$ python -q
>>> import numpy as np
>>> np.set_printoptions(precision=1, suppress=True, linewidth=140)
>>> def rd(a):
...     return np.round(a, 1) + 0
... 
>>> feats = np.load("out18.npy")
>>> feats
array([[-0.4, -0.3, -2.3,  0.1,  3.2, -0.7, -0.1, -0.3, -0.5, -2.5, -1.5],
       [ 0.8, -0.1, -2.3,  2.7,  0.8,  0.1, -2.4, -1.8, -0.6,  0.2, -1.3],
       [-0.5, -0.9, -0.9, -0.4, -3.6, -0.2, -1.2,  1.6, -1.8,  1.7,  0.2],
       [ 0.7,  0.6, -0.5, -3.3,  2.4,  1.1,  0.9,  1.2,  1.6, -1.2, -0.3],
       [-1.1, -1.9,  2. ,  1.8, -1.4,  1.1, -1.4, -2.1, -0.4,  1.2,  1.3],
       [-0.2, -0.6,  2.1,  0. , -3.1, -1.4,  1. , -0.9, -0.9, -1. , -2.3],
       [ 0.6, -1. , -2. ,  3.1, -0.3,  1. ,  0.1,  0.1,  0.3,  2.3,  1.8],
       [ 0.4,  0.4,  0.5, -1. , -1.3,  2.1,  0.2, -0.7,  2.2,  0.8,  3.4],
       [ 2.4, -2.5,  0.2,  1.4,  0.8, -0.8,  1.4, -0.8, -1.7, -1.3, -1.6],
       [ 0. ,  2.1,  0.9, -2. , -0.5,  1.4,  1. , -0.1,  2.2,  1.1, -2.5],
       [-1.5,  1.6,  0.2,  1.7,  2. , -0.4,  1.7, -0.1, -2.4, -2. ,  0.9],
       [-1.2, -0.9, -0.6,  2.5,  0.6, -1. , -1.9,  1.5,  2.2, -1.5, -1.3],
       [ 2.8,  0.9, -1.3,  1.4,  1.6,  1.4,  2.2, -0.1, -1.1, -0.5,  1.6],
       [-1.7, -1.4,  0. , -1.9, -0.7,  0.2,  1.7,  1.7,  2.8,  1.3, -0.9],
       [-0.9, -2.6,  0.5,  1.8,  0.2,  0.1, -0.2, -0.2,  1.6,  1.8,  2.8],
       [-0.6, -0.3,  0.4,  1.2,  0.1, -3.4, -0.1, -0.1, -3.1,  1.3,  0.3],
       [-0.5, -1.1, -1.1, -1.8, -2.3,  1.3, -1.9,  1.4,  1.5, -1.9,  0.9],
       [-1.2,  2.3,  0. , -1.5,  0.5, -2.1,  2.2, -0.7,  0.9,  1.5, -1.6],
       [-0.8, -0.7, -0.9,  0.6, -0.1, -0.8, -1.1,  3.3, -2.6, -1.9, -0.2],
       [ 0.9,  1.6,  1.4,  0.6, -0.4, -1.5, -2.7, -0.6, -0.7, -2.9,  0.3],
       [-2.1, -0.3,  3.1,  0.8,  0.7, -0.4,  1. ,  1.1, -0.7, -2.6, -0.2],
       [-2.2,  0. , -0.1,  0.7,  0.4,  0.8, -3.4, -0.5, -0.5, -2. ,  1.6],
       [ 0.6, -1.1,  2.3, -0.9,  1.4, -3.1, -0.9,  1. ,  1.9,  0.2, -0.7],
       [ 2.2, -0.8,  1.6, -1. , -2.4, -1.4,  0.7,  0.9,  2.5,  1. , -0.3],
       [-1.9,  1.4, -0.4,  2.1,  0.4,  2.5, -1. , -0.4,  1.4, -2.4,  0.5],
       [ 1.5, -1.5, -2.9, -0.8, -2.7,  0.3, -1. , -0.1,  1.4,  1.2, -0.5],
       [-0.3, -1.7,  0.1, -1.9, -2.1,  2.9,  0.3,  0.6, -1.8, -0.6,  1.2],
       [-2.7, -1.5, -0.7, -1.9,  2. ,  0.3, -1.4, -1.4,  0.3,  1.1,  1.6],
       [ 1.1, -0.9,  3. , -2. , -0.2,  0.6,  0.5,  0.2,  1.6, -2.3, -1.2],
       [-1. ,  1.5,  0.7,  0.2, -0.1,  1.7, -3.5, -2.4, -0.4, -0.2, -0.5],
       [-3.2,  2.2, -0.5, -0.8,  1.7, -2.3,  0.3,  0.4, -0.6, -0.3, -0.6],
       [-2.7,  1.5,  0.2,  0.8, -3.4, -1.3, -0.1, -0.8,  0.2, -0.4, -0.6],
       [-1.2, -2.7, -0.6, -1.6,  2.2, -0.1,  2.4, -0.2, -0.8, -1.3,  0.2],
       [ 1.7,  2.3,  0.6,  2.4,  1.4, -1.9, -1.3, -0.5, -1. ,  1.2, -0.8],
       [ 2.8,  3.6,  0.2,  0.4, -0.3, -0.7, -1.7,  0.6,  0.6, -0.1,  0.6],
       [-0.2,  1.3, -0.7,  1.1, -0.3,  0. ,  2.2, -0.4,  1.6,  0.6, -3.7],
       [ 1. ,  0. ,  2.1,  0.6,  1.8, -1.2, -1.2,  2.5,  0.5, -2.5,  0.3],
       [-0.8, -0.8, -0.1, -3.1,  1.5, -1.3, -0.1, -0.9,  0.5, -2.5,  1.7],
       [-0.3,  0.2, -1.8,  0.9,  2. ,  0. , -0.6,  2.2,  1. , -3.2, -0.1],
       [-2.1,  0. , -2. ,  0.6, -1.9,  0.7,  1.8,  0.9,  1.5,  0.6,  2.3],
       [-2. , -2.5, -1.3,  1.3,  2.8,  0. ,  0.5,  1.4, -1.4,  0.4,  0.3]])
>>> G = np.cov(feats, rowvar=False)
>>> rd(np.corrcoef(feats.T))
array([[ 1. ,  0.1,  0.1,  0. , -0.1,  0. ,  0. ,  0. ,  0.1,  0.1, -0.1],
       [ 0.1,  1. ,  0.1,  0.1,  0. , -0.1, -0.1, -0.1,  0. , -0.1, -0.2],
       [ 0.1,  0.1,  1. , -0.1, -0.1, -0.2,  0. , -0.1,  0.1, -0.1, -0.1],
       [ 0. ,  0.1, -0.1,  1. ,  0.1, -0.1, -0.2, -0.1, -0.3,  0.1,  0. ],
       [-0.1,  0. , -0.1,  0.1,  1. , -0.2,  0.1,  0. , -0.1, -0.3,  0. ],
       [ 0. , -0.1, -0.2, -0.1, -0.2,  1. ,  0. , -0.1,  0.2,  0. ,  0.3],
       [ 0. , -0.1,  0. , -0.2,  0.1,  0. ,  1. ,  0.1,  0.1,  0.1, -0.2],
       [ 0. , -0.1, -0.1, -0.1,  0. , -0.1,  0.1,  1. ,  0.1, -0.2,  0. ],
       [ 0.1,  0. ,  0.1, -0.3, -0.1,  0.2,  0.1,  0.1,  1. ,  0.1, -0.1],
       [ 0.1, -0.1, -0.1,  0.1, -0.3,  0. ,  0.1, -0.2,  0.1,  1. ,  0.1],
       [-0.1, -0.2, -0.1,  0. ,  0. ,  0.3, -0.2,  0. , -0.1,  0.1,  1. ]])
>>> rd(np.linalg.eigvalsh(G)[::-1])
array([4.3, 3.6, 3.3, 2.7, 2.4, 2.2, 1.7, 1.6, 1.4, 1.4, 0.6])
>>> rd(feats.std(axis=0))
array([1.5, 1.5, 1.4, 1.6, 1.7, 1.4, 1.5, 1.2, 1.5, 1.5, 1.4])
>>> rd(np.corrcoef(feats[:, 0], feats[:, 8])[0, 1])
np.float64(0.1)
>>> np.argsort(-feats.std(axis=0).round(6), kind="stable")
array([ 4,  3,  9,  6,  1,  0,  8, 10,  2,  5,  7])
>>> rd(np.polyfit(feats[:, 0], feats[:, 8], 1))
array([0.1, 0.2])
>>> np.argwhere(np.triu(np.abs(np.corrcoef(feats.T)) > 0.8, 1))
array([], shape=(0, 2), dtype=int64)
